$ ipython --no-banner

In [1]: import numpy as np

In [2]: np.set_printoptions(precision=1, suppress=True, linewidth=160)

In [3]: J = np.load("dump.npy")

In [4]: J
Out[4]: 
array([[ 2. ,  0.9, -2.1],
       [ 1.6,  0. ,  2.5],
       [-1.8,  0. ,  2.4],
       [ 0.2, -1.3,  2.7],
       [ 1.4,  1.3,  2.3],
       [ 1.1,  1.2,  2.5],
       [-0.8, -1.2,  2.7],
       [-1.7, -1.1, -2.2],
       [-2.5, -1.5,  0.4],
       [ 1.2,  0.2, -2.7],
       [-1.9,  0.4, -2.3],
       [ 1.8, -1. , -2.2],
       [-1.3, -1.8, -2. ],
       [-1.7,  2.1, -1.2],
       [ 1.1,  1.1, -2.6],
       [ 0.7, -0.1, -2.9]])

In [5]: gram = np.cov(J, rowvar=False)

In [6]: np.argwhere(np.triu(np.abs(np.corrcoef(J.T)) > 0.8, 1))
Out[6]: array([], shape=(0, 2), dtype=int64)

In [7]: np.linalg.eigvalsh(gram)[::-1]
Out[7]: array([5.6, 2.7, 1.1])

In [8]: np.argsort(-J.std(axis=0).round(6), kind="stable")
Out[8]: array([2, 0, 1])

In [9]: np.round(np.polyfit(J[:, 0], J[:, 1], 1), 1) + 0
Out[9]: array([0.2, 0. ])

In [10]: J.std(axis=0)
Out[10]: array([1.5, 1.1, 2.3])

In [11]: np.median(J, axis=0)
Out[11]: array([ 0.4,  0. , -1.6])

In [12]: J.shape
Out[12]: (16, 3)

In [13]: np.linalg.svd(J, compute_uv=False)
Out[13]: array([9.3, 6.4, 4.1])

In [14]: np.abs(J).max()
Out[14]: np.float64(2.9)

In [15]: np.count_nonzero(J)
Out[15]: np.int64(46)

In [16]: J.sum(axis=1)
Out[16]: array([ 0.8,  4.1,  0.6,  1.6,  5. ,  4.8,  0.7, -5. , -3.6, -1.3, -3.8, -1.4, -5.1, -0.8, -0.4, -2.3])

In [17]: J[16]
Traceback (most recent call last):
  Cell In[17], line 1
    J[16]
IndexError: index 16 is out of bounds for axis 0 with size 16


In [18]: dist = np.linalg.norm(J[:, None] - J[None], axis=-1)

In [19]: dist.mean(axis=1).argmax()
Out[19]: np.int64(2)

In [20]: dist[12]
Out[20]: array([4.3, 5.6, 4.8, 5. , 5.9, 5.9, 4.8, 0.8, 2.7, 3.3, 2.3, 3.2, 0. , 4. , 3.8, 2.8])

In [21]: dist.shape
Out[21]: (16, 16)

In [22]: dist[:5, :5]
Out[22]: 
array([[0. , 4.7, 6. , 5.6, 4.5],
       [4.7, 0. , 3.4, 1.9, 1.3],
       [6. , 3.4, 0. , 2.4, 3.5],
       [5.6, 1.9, 2.4, 0. , 2.9],
       [4.5, 1.3, 3.5, 2.9, 0. ]])

In [23]: dist[12].round(6).argsort(kind="stable")[:4]
Out[23]: array([12,  7, 10,  8])

In [24]: np.linalg.matrix_rank(dist ** 2)
Out[24]: np.int64(5)

In [25]: np.linalg.norm(J - J.mean(axis=0), axis=1)
Out[25]: array([2.9, 3.2, 3.2, 3.3, 3.3, 3.3, 3.3, 2.7, 2.9, 2.7, 2.8, 2.8, 2.8, 2.9, 2.8, 2.7])

In [26]: np.linalg.norm(J, axis=1)
Out[26]: array([3. , 3. , 3. , 3. , 3. , 3. , 3.1, 3. , 2.9, 3. , 3. , 3. , 3. , 3. , 3. , 3. ])

In [27]: np.flatnonzero(dist[12] < dist.mean() / 2)
Out[27]: array([ 7, 12])

In [28]: E = np.array([[4, 2, 0, 0, 0, 0],
    ...:     [1, 5, 0, 0, 0, 0],
    ...:     [4, -5, 0, 0, 0, 0],
    ...:     [0, 0, 4, 2, 0, 0],
    ...:     [0, 0, 1, 5, 0, 0],
    ...:     [0, 0, 4, -5, 0, 0],
    ...:     [0, 0, 0, 0, 4, 2],
    ...:     [0, 0, 0, 0, 1, 5],
    ...:     [0, 0, 0, 0, 4, -5]])

In [29]: out = E / np.linalg.norm(E, axis=1)
Traceback (most recent call last):
  Cell In[29], line 1
    out = E / np.linalg.norm(E, axis=1)
ValueError: operands could not be broadcast together with shapes (9,6) (9,) 


In [30]: out = E / np.linalg.norm(E, axis=1, keepdims=True)

In [31]: gram = out @ out.T

In [32]: np.argwhere(np.triu(np.abs(gram) > 0.95, 1))
Out[32]: array([], shape=(0, 2), dtype=int64)

In [33]: theta = np.radians(45)

In [34]: R = np.eye(6)

In [35]: R[4, 4] = R[2, 2] = np.cos(theta)

In [36]: R[4, 2], R[2, 4] = -np.sin(theta), np.sin(theta)

In [37]: R
Out[37]: 
array([[ 1. ,  0. ,  0. ,  0. ,  0. ,  0. ],
       [ 0. ,  1. ,  0. ,  0. ,  0. ,  0. ],
       [ 0. ,  0. ,  0.7,  0. ,  0.7,  0. ],
       [ 0. ,  0. ,  0. ,  1. ,  0. ,  0. ],
       [ 0. ,  0. , -0.7,  0. ,  0.7,  0. ],
       [ 0. ,  0. ,  0. ,  0. ,  0. ,  1. ]])

In [38]: out = E @ R.T

In [39]: np.allclose(E @ E.T, out @ out.T)
Out[39]: True

In [40]: np.linalg.svd(E, compute_uv=False), np.linalg.svd(out, compute_uv=False)
Out[40]: (array([7.5, 7.5, 7.5, 5.6, 5.6, 5.6]), array([7.5, 7.5, 7.5, 5.6, 5.6, 5.6]))

In [41]: np.round(np.linalg.det(R), 1), round(float(np.trace(R)), 1)
Out[41]: (np.float64(1.0), 5.4)

In [42]: out
Out[42]: 
array([[ 4. ,  2. ,  0. ,  0. ,  0. ,  0. ],
       [ 1. ,  5. ,  0. ,  0. ,  0. ,  0. ],
       [ 4. , -5. ,  0. ,  0. ,  0. ,  0. ],
       [ 0. ,  0. ,  2.8,  2. , -2.8,  0. ],
       [ 0. ,  0. ,  0.7,  5. , -0.7,  0. ],
       [ 0. ,  0. ,  2.8, -5. , -2.8,  0. ],
       [ 0. ,  0. ,  2.8,  0. ,  2.8,  2. ],
       [ 0. ,  0. ,  0.7,  0. ,  0.7,  5. ],
       [ 0. ,  0. ,  2.8,  0. ,  2.8, -5. ]])

In [43]: np.abs(out - E).max(axis=0)
Out[43]: array([0. , 0. , 2.8, 0. , 2.8, 0. ])
